% ipython --no-banner

In [1]: import numpy as np

In [2]: np.set_printoptions(precision=2, suppress=True, linewidth=100)

In [3]: rnd = lambda a: np.round(a, 2) + 0

In [4]: feats = np.load("case9.npy")

In [5]: feats
Out[5]: 
array([[3., 1., 1., 1.],
       [1., 3., 1., 1.],
       [1., 1., 3., 1.],
       [1., 1., 1., 3.]])

In [6]: np.fft.fft(feats[0])
Out[6]: array([6.+0.j, 2.+0.j, 2.+0.j, 2.+0.j])

In [7]: np.sort(np.abs(np.fft.fft(feats[0]))), rnd(np.sort(np.linalg.svd(feats, compute_uv=False)))
Out[7]: (array([2., 2., 2., 6.]), array([2., 2., 2., 6.]))

In [8]: feats @ (-1.0) ** np.arange(4)
Out[8]: array([ 2., -2.,  2., -2.])

In [9]: np.allclose(feats @ feats.T, feats.T @ feats)
Out[9]: True

In [10]: m1 = np.loadtxt("a.csv", delimiter=",")

In [11]: m1
Out[11]: 
array([[ 1.16,  1.09,  1.65,  2.87, -0.62, -0.84, -1.72, -3.34,  1.94],
       [ 1.08, -2.29, -0.69, -1.7 , -1.33,  2.67,  1.84, -0.73, -0.87],
       [-0.29, -2.73, -0.29,  0.77, -0.55,  1.16, -2.62,  1.49,  0.55],
       [-0.68, -1.15, -0.79, -2.54,  0.45,  1.44,  1.09,  0.13, -2.  ],
       [-1.07,  1.21, -0.54, -0.04,  0.86, -1.34, -0.01,  1.48, -0.43],
       [-0.83,  0.68, -0.44, -0.15,  0.9 , -0.42, -0.16, -0.04, -0.2 ],
       [ 1.36, -1.47, -0.56, -1.95, -1.3 ,  2.01,  2.32, -0.49, -1.29],
       [ 2.68,  0.49,  0.83,  2.89, -1.67,  0.57,  1.92, -3.94,  1.71],
       [ 1.43,  0.65,  1.21,  1.69, -1.09,  0.08, -0.24, -2.42,  0.98],
       [ 0.61,  2.53,  2.24,  1.23,  0.51, -0.74,  0.13, -3.39,  0.52],
       [ 0.52,  0.86, -0.39,  1.91, -0.12, -0.76,  1.43, -2.39,  0.26],
       [-0.09,  0.06, -0.39, -1.36,  0.66, -0.36,  0.7 ,  0.23, -1.5 ],
       [-1.08, -2.83, -1.98,  0.44,  0.67, -1.09, -0.53,  3.2 ,  1.04],
       [ 0.27, -0.68, -0.85, -0.42, -0.37, -0.66, -0.39,  2.22, -0.44],
       [-0.89, -0.09, -0.25,  0.41,  0.92, -1.95, -2.12,  1.89,  0.9 ],
       [ 0.43,  3.38,  2.11,  2.48,  0.9 , -2.96, -1.08, -1.39,  1.62],
       [ 0.94,  1.9 ,  2.03,  1.14, -0.23, -0.48, -1.12, -2.97,  0.3 ],
       [-0.81, -0.63, -0.12, -0.84,  0.64, -0.92, -1.54,  0.1 , -0.69],
       [-1.02, -1.19, -2.15, -1.06,  0.8 , -0.07,  0.63,  4.63, -0.14]])

In [12]: P = m1 @ np.linalg.solve(m1.T @ m1, m1.T)

In [13]: rnd(P @ m1[:, 0])
Out[13]: 
array([ 1.16,  1.08, -0.29, -0.68, -1.07, -0.83,  1.36,  2.68,  1.43,  0.61,  0.52, -0.09, -1.08,
        0.27, -0.89,  0.43,  0.94, -0.81, -1.02])

In [14]: rnd(np.linalg.eigvalsh(P))
Out[14]: array([0., 0., 0., 0., 0., 0., 0., 0., 0., 0., 1., 1., 1., 1., 1., 1., 1., 1., 1.])

In [15]: other = m1 / np.sqrt((m1 ** 2).mean(axis=1, keepdims=True))

In [16]: rnd(other[11])
Out[16]: array([-0.12,  0.08, -0.5 , -1.76,  0.85, -0.47,  0.91,  0.3 , -1.94])

In [17]: np.linalg.matrix_rank(other) == np.linalg.matrix_rank(m1)
Out[17]: np.True_

In [18]: rnd(np.linalg.norm(other, axis=1))
Out[18]: array([3., 3., 3., 3., 3., 3., 3., 3., 3., 3., 3., 3., 3., 3., 3., 3., 3., 3., 3.])

In [19]: E = np.array([[3.05, 2.0, 1.0, 1.0, 3.0],
    ...:     [1.0, 0.05, 1.0, 3.0, 3.0],
    ...:     [0.0, 2.0, 3.05, 3.0, 1.0],
    ...:     [3.0, 1.0, 3.0, 3.05, 0.0],
    ...:     [3.0, 2.0, 1.0, 1.0, 3.05]])

In [20]: x = np.array([2, 0, 0, 3, 3])

In [21]: rhs = E @ x

In [22]: beta, lr = np.zeros(5), 1 / np.linalg.norm(E, 2) ** 2

In [23]: for i in range(60):
    ...:     beta -= lr * E.T @ (E @ beta - rhs)
    ...:     if i % 10 == 0: print(i, round(np.linalg.norm(E @ beta - rhs), 2))
    ...: 
0 6.02
10 2.73
20 1.57
30 0.97
40 0.62
50 0.4

In [24]: rnd(beta)
Out[24]: array([ 1.92, -0.21,  0.52,  2.6 ,  3.2 ])

In [25]: rnd(np.linalg.cond(E))
Out[25]: np.float64(849.04)

In [26]: Uu, sig, Vh = np.linalg.svd(E)

In [27]: rnd(sig)
Out[27]: array([9.57, 4.15, 2.76, 1.94, 0.01])

In [28]: np.argmax(sig[:-1] / (sig[1:] + 1e-6)) + 1
Out[28]: np.int64(4)

In [29]: other = Uu[:, :4] @ np.diag(sig[:4]) @ Vh[:4]

In [30]: rnd(np.abs(E - other).max())
Out[30]: np.float64(0.01)

In [31]: rnd(np.linalg.norm(E - other) / np.linalg.norm(E))
Out[31]: np.float64(0.0)

In [32]: rnd(np.linalg.norm(E - other, 2)), rnd(sig[4])
Out[32]: (np.float64(0.01), np.float64(0.01))

In [33]: rnd(other)
Out[33]: 
array([[3.05, 2.  , 1.01, 1.  , 3.  ],
       [1.  , 0.05, 1.  , 3.  , 3.  ],
       [0.  , 2.  , 3.05, 3.  , 1.  ],
       [3.  , 1.  , 3.  , 3.05, 0.  ],
       [3.  , 2.  , 0.99, 1.  , 3.05]])

In [34]: np.linalg.matrix_rank(other)
Out[34]: np.int64(4)

In [35]: other = np.linalg.inv(E)

In [36]: np.allclose(other, E.T)
Out[36]: False

In [37]: rnd(E @ other)
Out[37]: 
array([[1., 0., 0., 0., 0.],
       [0., 1., 0., 0., 0.],
       [0., 0., 1., 0., 0.],
       [0., 0., 0., 1., 0.],
       [0., 0., 0., 0., 1.]])

In [38]: round(np.log10(np.linalg.cond(E)))
Out[38]: 3

In [39]: [round(float(x), 2) for x in np.linalg.svd(E, compute_uv=False)[:3]]
Out[39]: [9.57, 4.15, 2.76]

In [40]: rnd(np.linalg.norm(E, 2) / np.linalg.norm(E))
Out[40]: np.float64(0.87)

In [41]: np.argsort(-np.linalg.norm(E, axis=0).round(6), kind="stable")[:3]
Out[41]: array([3, 0, 4])

In [42]: P = np.triu(np.array([[0, 3, 5, 0, 4],
    ...:     [1, 1, 4, 2, 2],
    ...:     [2, 4, 3, 0, 5],
    ...:     [1, 0, 4, 1, 3],
    ...:     [1, 2, 4, 3, 1]]), 1) + np.eye(5)

In [43]: other = P @ E @ np.linalg.inv(P)

In [44]: rnd(P @ E - E @ P)
Out[44]: 
array([[ 15.,   9.,  -1.,  24.,   2.],
       [ 12.,  11.,  15.,  20.,  -8.],
       [ 15.,  10.,  -3.,   1., -13.],
       [  9.,  -3., -16.,   1., -29.],
       [  0.,  -9., -23.,  -4., -24.]])

In [45]: np.linalg.matrix_rank(other)
Out[45]: np.int64(5)

In [46]: X = np.load("test5.npy")

In [47]: X
Out[47]: 
array([[ 1.98, -1.66, -0.33, -1.74,  2.66],
       [ 0.55,  0.68, -0.78, -0.63,  1.12],
       [ 2.4 , -1.14, -0.11, -1.86,  2.84],
       [-0.98, -0.66,  0.85,  0.96, -1.64],
       [-1.39,  1.96, -0.54,  0.99, -1.36],
       [ 2.78,  0.36, -1.14, -2.37,  3.85]])

In [48]: # looks like rank 3

In [49]: [round(float(x), 2) for x in np.linalg.svd(X, compute_uv=False)[:3]]
Out[49]: [8.58, 2.99, 0.48]

In [50]: np.linalg.matrix_rank(X, rtol=0.1)
Out[50]: np.int64(2)

In [51]: rnd(np.linalg.norm(X, 2) / np.linalg.norm(X))
Out[51]: np.float64(0.94)

In [52]: np.linalg.cond(X) > 100
Out[52]: np.True_

In [53]: r = np.linalg.matrix_rank(X)

In [54]: r
Out[54]: np.int64(3)

In [55]: null = np.linalg.svd(X)[2][r:].T

In [56]: [int(np.linalg.matrix_rank(np.delete(X, i, axis=0))) for i in range(6)]
Out[56]: [3, 3, 3, 3, 3, 3]

In [57]: [int(np.linalg.matrix_rank(X[:i])) for i in range(1, len(X) + 1)]
Out[57]: [1, 2, 3, 3, 3, 3]

In [58]: null.shape
Out[58]: (5, 2)

In [59]: [int(np.linalg.matrix_rank(X[:, :j + 1])) for j in range(5)]
Out[59]: [1, 2, 3, 3, 3]

In [60]: rnd(X @ null)
Out[60]: 
array([[0., 0.],
       [0., 0.],
       [0., 0.],
       [0., 0.],
       [0., 0.],
       [0., 0.]])

In [61]: rnd(null @ null.T)
Out[61]: 
array([[ 0.46, -0.08, -0.33,  0.22, -0.29],
       [-0.08,  0.01,  0.05, -0.06,  0.03],
       [-0.33,  0.05,  0.25, -0.09,  0.25],
       [ 0.22, -0.06, -0.09,  0.8 ,  0.32],
       [-0.29,  0.03,  0.25,  0.32,  0.48]])

In [62]: np.linalg.matrix_rank(X.T @ X), np.linalg.matrix_rank(X @ X.T)
Out[62]: (np.int64(3), np.int64(3))

In [63]: np.abs(X).max()
Out[63]: np.float64(3.85)

In [64]: rnd(X.sum(axis=1))
Out[64]: array([ 0.91,  0.94,  2.13, -1.47, -0.34,  3.48])

In [65]: Uu, sig, Vh = np.linalg.svd(X)

In [66]: evecs = Vh[:(sig > 1e-8).sum()]

In [67]: rng = np.random.default_rng(57917)

In [68]: x = X[2] + 3 * X[0] + rng.integers(2) * np.eye(5)[4]

In [69]: rnd(x)
Out[69]: array([ 8.34, -6.12, -1.1 , -7.08, 10.82])

In [70]: rnd(evecs.T @ evecs)
Out[70]: 
array([[ 0.54,  0.08,  0.33, -0.22,  0.29],
       [ 0.08,  0.99, -0.05,  0.06, -0.03],
       [ 0.33, -0.05,  0.75,  0.09, -0.25],
       [-0.22,  0.06,  0.09,  0.2 , -0.32],
       [ 0.29, -0.03, -0.25, -0.32,  0.52]])

In [71]: np.linalg.matrix_rank(np.vstack([X, x]))
Out[71]: np.int64(3)

In [72]: rnd(np.linalg.norm(x - evecs.T @ evecs @ x))
Out[72]: np.float64(0.0)

In [73]: rnd(np.diag(evecs.T @ evecs))
Out[73]: array([0.54, 0.99, 0.75, 0.2 , 0.52])
